% python3 -q
>>> import numpy as np
>>> import numpy.linalg as la
>>> np.set_printoptions(suppress=True, linewidth=200)
>>> feats = np.loadtxt("w.csv", delimiter=",")
>>> feats
array([[ 0.9, -0.3, -0.4, -0.4],
       [-0.1,  1.4,  1.8, -1.7],
       [-1.9, -0.9,  0.2, -0.8],
       [ 0.6, -1.4,  0.1,  0.8],
       [ 0.4,  1.6,  0.6, -1. ],
       [ 1.5,  1.3,  1.2,  2.3],
       [ 0. ,  0.7,  1.1,  0.1],
       [ 1. , -1.8, -1.2,  0.2],
       [ 1.1,  2. , -1.6, -0.4],
       [-0.5, -1.7,  1.8, -0.4],
       [-1.1,  0.8, -1.4, -1. ]])
>>> C2 = np.cov(feats, rowvar=False)
>>> round(np.corrcoef(feats[:, 1], feats[:, 3])[0, 1], 2)
np.float64(-0.14)
>>> print(np.argwhere(np.triu(np.abs(np.corrcoef(feats.T)) > 0.8, 1)))
[]
>>> np.round(feats.std(axis=0), 2)
array([0.98, 1.35, 1.18, 1.02])
>>> proj = feats @ la.solve(feats.T @ feats, feats.T)
>>> np.round(proj @ feats[:, 1], 2)
array([-0.3,  1.4, -0.9, -1.4,  1.6,  1.3,  0.7, -1.8,  2. , -1.7,  0.8])
>>> np.allclose(proj @ proj, proj)
True
>>> W0 = np.loadtxt("test0.csv", delimiter=",")
>>> W0
array([[ 6.,  6.,  4.,  6.,  5.,  4.,  6.,  3.,  4.],
       [ 6., 10.,  4., 10.,  9.,  8., 10.,  5.,  8.],
       [ 4.,  4.,  4.,  4.,  2.,  4.,  4.,  2.,  2.],
       [ 6., 10.,  4., 12., 10.,  8.,  8.,  4., 10.],
       [ 5.,  9.,  2., 10., 10.,  6.,  8.,  4.,  9.],
       [ 4.,  8.,  4.,  8.,  6.,  8.,  8.,  4.,  6.],
       [ 6., 10.,  4.,  8.,  8.,  8., 12.,  6.,  6.],
       [ 3.,  5.,  2.,  4.,  4.,  4.,  6.,  3.,  3.],
       [ 4.,  8.,  2., 10.,  9.,  6.,  6.,  3.,  9.]])
>>> left, sigma, Vt = la.svd(W0)
>>> np.argmax(sigma[:-1] / (sigma[1:] + 1e-6)) + 1
np.int64(4)
>>> out = left[:, :4] @ np.diag(sigma[:4]) @ Vt[:4]
>>> print(la.matrix_rank(W0, rtol=0.05))
3
>>> out.round(2)
array([[ 6.,  6.,  4.,  6.,  5.,  4.,  6.,  3.,  4.],
       [ 6., 10.,  4., 10.,  9.,  8., 10.,  5.,  8.],
       [ 4.,  4.,  4.,  4.,  2.,  4.,  4.,  2.,  2.],
       [ 6., 10.,  4., 12., 10.,  8.,  8.,  4., 10.],
       [ 5.,  9.,  2., 10., 10.,  6.,  8.,  4.,  9.],
       [ 4.,  8.,  4.,  8.,  6.,  8.,  8.,  4.,  6.],
       [ 6., 10.,  4.,  8.,  8.,  8., 12.,  6.,  6.],
       [ 3.,  5.,  2.,  4.,  4.,  4.,  6.,  3.,  3.],
       [ 4.,  8.,  2., 10.,  9.,  6.,  6.,  3.,  9.]])
>>> F = np.loadtxt("arr.csv", delimiter=",")
>>> print(F.round(2) + 0)
[[-0.6  -0.9   0.8   0.2  -0.09  0.4   0.55  0.83  1.02 -1.06 -0.06]
 [-0.9   0.85  0.66  0.11 -0.25  0.54 -1.13 -0.39 -1.12  0.08 -1.02]
 [ 0.8   0.66 -0.72 -1.36 -1.35 -0.4   0.2  -0.24  0.56  0.33 -0.31]
 [ 0.2   0.11 -1.36  1.3  -0.6  -0.64  0.86 -0.14 -0.8  -0.36  0.79]
 [-0.09 -0.25 -1.35 -0.6   1.02  0.25 -0.14 -0.55 -0.02 -0.65 -0.57]
 [ 0.4   0.54 -0.4  -0.64  0.25  0.27  0.53  1.63  0.01  1.14 -0.41]
 [ 0.55 -1.13  0.2   0.86 -0.14  0.53  0.36 -0.44 -0.84  1.73 -0.04]
 [ 0.83 -0.39 -0.24 -0.14 -0.55  1.63 -0.44  1.04  0.02 -0.37  0.76]
 [ 1.02 -1.12  0.56 -0.8  -0.02  0.01 -0.84  0.02 -0.87 -0.07  0.  ]
 [-1.06  0.08  0.33 -0.36 -0.65  1.14  1.73 -0.37 -0.07  0.4  -0.51]
 [-0.06 -1.02 -0.31  0.79 -0.57 -0.41 -0.04  0.76  0.   -0.51 -1.06]]
>>> vals, V = la.eigh(F)
>>> x = np.array([1, -1, -2, 3, -2, -3, -1, 2, -2, 2, 0])
>>> print(np.round(la.eigvalsh(F[1:, 1:]), 2))
[-3.   -2.01 -2.   -1.65 -0.99  1.81  2.    2.44  3.    3.  ]
>>> round(float(np.abs(F).sum(axis=1).max()), 2), round(float(np.abs(vals).max()), 2)
(7.16, 3.0)
>>> np.round(x @ F @ x / (x @ x), 2), round(float(vals[0]), 2), round(float(vals[-1]), 2)
(np.float64(0.05), -3.0, 3.0)
>>> print(round(float(x @ F @ x), 2))
2.17
